>>> import numpy as np
>>> from numpy import linalg as LA
>>> np.set_printoptions(precision=2, suppress=True, linewidth=100)
>>> tidy = lambda a: np.round(a, 2) + 0
>>> M = np.load("block7.npy")
>>> tidy(M)
array([[-2.12,  0.79,  0.54, -0.46,  0.96, -0.06,  0.37, -0.9 ,  1.63, -0.1 , -0.65,  0.5 ],
       [ 0.79,  0.7 , -0.19,  0.1 , -0.85,  1.29,  0.39, -0.45,  0.07,  0.88,  0.33, -0.52],
       [ 0.54, -0.19, -0.54,  1.16,  0.48,  0.95, -0.7 , -0.47,  0.45, -0.39, -0.56,  0.02],
       [-0.46,  0.1 ,  1.16, -0.18, -0.58,  0.54, -0.01, -0.52,  1.45,  0.  ,  0.2 , -0.58],
       [ 0.96, -0.85,  0.48, -0.58, -0.65, -0.34,  0.22, -0.13, -1.38, -0.13, -0.29, -0.81],
       [-0.06,  1.29,  0.95,  0.54, -0.34, -1.36,  0.71,  0.02,  0.66,  0.87,  1.41,  1.57],
       [ 0.37,  0.39, -0.7 , -0.01,  0.22,  0.71, -1.48,  0.87, -0.27,  0.24, -0.09,  0.49],
       [-0.9 , -0.45, -0.47, -0.52, -0.13,  0.02,  0.87, -1.58, -0.48,  0.68, -0.22,  0.8 ],
       [ 1.63,  0.07,  0.45,  1.45, -1.38,  0.66, -0.27, -0.48,  0.18, -0.34,  1.54,  0.  ],
       [-0.1 ,  0.88, -0.39,  0.  , -0.13,  0.87,  0.24,  0.68, -0.34, -2.31,  0.73, -1.1 ],
       [-0.65,  0.33, -0.56,  0.2 , -0.29,  1.41, -0.09, -0.22,  1.54,  0.73,  0.42, -0.46],
       [ 0.5 , -0.52,  0.02, -0.58, -0.81,  1.57,  0.49,  0.8 ,  0.  , -1.1 , -0.46, -1.07]])
>>> left, s, VT = LA.svd(M)
>>> tidy(s)
array([5., 4., 4., 3., 3., 2., 2., 1., 1., 1., 0., 0.])
>>> M2 = left[:, :10] @ np.diag(s[:10]) @ VT[:10]
>>> print(tidy(M2))
[[-2.12  0.79  0.54 -0.46  0.96 -0.06  0.37 -0.9   1.63 -0.1  -0.65  0.5 ]
 [ 0.79  0.7  -0.19  0.1  -0.85  1.29  0.39 -0.45  0.07  0.88  0.33 -0.52]
 [ 0.54 -0.19 -0.54  1.16  0.48  0.95 -0.7  -0.47  0.45 -0.39 -0.56  0.02]
 [-0.46  0.1   1.16 -0.18 -0.58  0.54 -0.01 -0.52  1.45  0.    0.2  -0.58]
 [ 0.96 -0.85  0.48 -0.58 -0.65 -0.34  0.22 -0.13 -1.38 -0.13 -0.29 -0.81]
 [-0.06  1.29  0.95  0.54 -0.34 -1.36  0.71  0.02  0.66  0.87  1.41  1.57]
 [ 0.37  0.39 -0.7  -0.01  0.22  0.71 -1.48  0.87 -0.27  0.24 -0.09  0.49]
 [-0.9  -0.45 -0.47 -0.52 -0.13  0.02  0.87 -1.58 -0.48  0.68 -0.22  0.8 ]
 [ 1.63  0.07  0.45  1.45 -1.38  0.66 -0.27 -0.48  0.18 -0.34  1.54  0.  ]
 [-0.1   0.88 -0.39  0.   -0.13  0.87  0.24  0.68 -0.34 -2.31  0.73 -1.1 ]
 [-0.65  0.33 -0.56  0.2  -0.29  1.41 -0.09 -0.22  1.54  0.73  0.42 -0.46]
 [ 0.5  -0.52  0.02 -0.58 -0.81  1.57  0.49  0.8   0.   -1.1  -0.46 -1.07]]
>>> vec = np.array([-4, 2, 4, 0, -5, -5, -5, 5, -3, 3, 2, 5])
>>> a = np.maximum(M @ vec, 0)
>>> tidy(M * (a > 1e-9)[:, None])
array([[ 0.  ,  0.  ,  0.  ,  0.  ,  0.  ,  0.  ,  0.  ,  0.  ,  0.  ,  0.  ,  0.  ,  0.  ],
       [ 0.  ,  0.  ,  0.  ,  0.  ,  0.  ,  0.  ,  0.  ,  0.  ,  0.  ,  0.  ,  0.  ,  0.  ],
       [ 0.  ,  0.  ,  0.  ,  0.  ,  0.  ,  0.  ,  0.  ,  0.  ,  0.  ,  0.  ,  0.  ,  0.  ],
       [ 0.  ,  0.  ,  0.  ,  0.  ,  0.  ,  0.  ,  0.  ,  0.  ,  0.  ,  0.  ,  0.  ,  0.  ],
       [ 0.  ,  0.  ,  0.  ,  0.  ,  0.  ,  0.  ,  0.  ,  0.  ,  0.  ,  0.  ,  0.  ,  0.  ],
       [-0.06,  1.29,  0.95,  0.54, -0.34, -1.36,  0.71,  0.02,  0.66,  0.87,  1.41,  1.57],
       [ 0.37,  0.39, -0.7 , -0.01,  0.22,  0.71, -1.48,  0.87, -0.27,  0.24, -0.09,  0.49],
       [ 0.  ,  0.  ,  0.  ,  0.  ,  0.  ,  0.  ,  0.  ,  0.  ,  0.  ,  0.  ,  0.  ,  0.  ],
       [ 0.  ,  0.  ,  0.  ,  0.  ,  0.  ,  0.  ,  0.  ,  0.  ,  0.  ,  0.  ,  0.  ,  0.  ],
       [ 0.  ,  0.  ,  0.  ,  0.  ,  0.  ,  0.  ,  0.  ,  0.  ,  0.  ,  0.  ,  0.  ,  0.  ],
       [ 0.  ,  0.  ,  0.  ,  0.  ,  0.  ,  0.  ,  0.  ,  0.  ,  0.  ,  0.  ,  0.  ,  0.  ],
       [ 0.  ,  0.  ,  0.  ,  0.  ,  0.  ,  0.  ,  0.  ,  0.  ,  0.  ,  0.  ,  0.  ,  0.  ]])
>>> tidy(np.maximum(M @ vec, 0) - np.maximum(-M @ vec, 0))
array([ -2.66,  -8.39, -14.17,  -2.55,  -1.34,  22.98,   7.41,  -3.9 ,  -0.49, -10.91,  -9.14,
       -14.83])
>>> tidy(np.maximum(M @ (3 * vec), 0))
array([ 0.  ,  0.  ,  0.  ,  0.  ,  0.  , 68.94, 22.22,  0.  ,  0.  ,  0.  ,  0.  ,  0.  ])
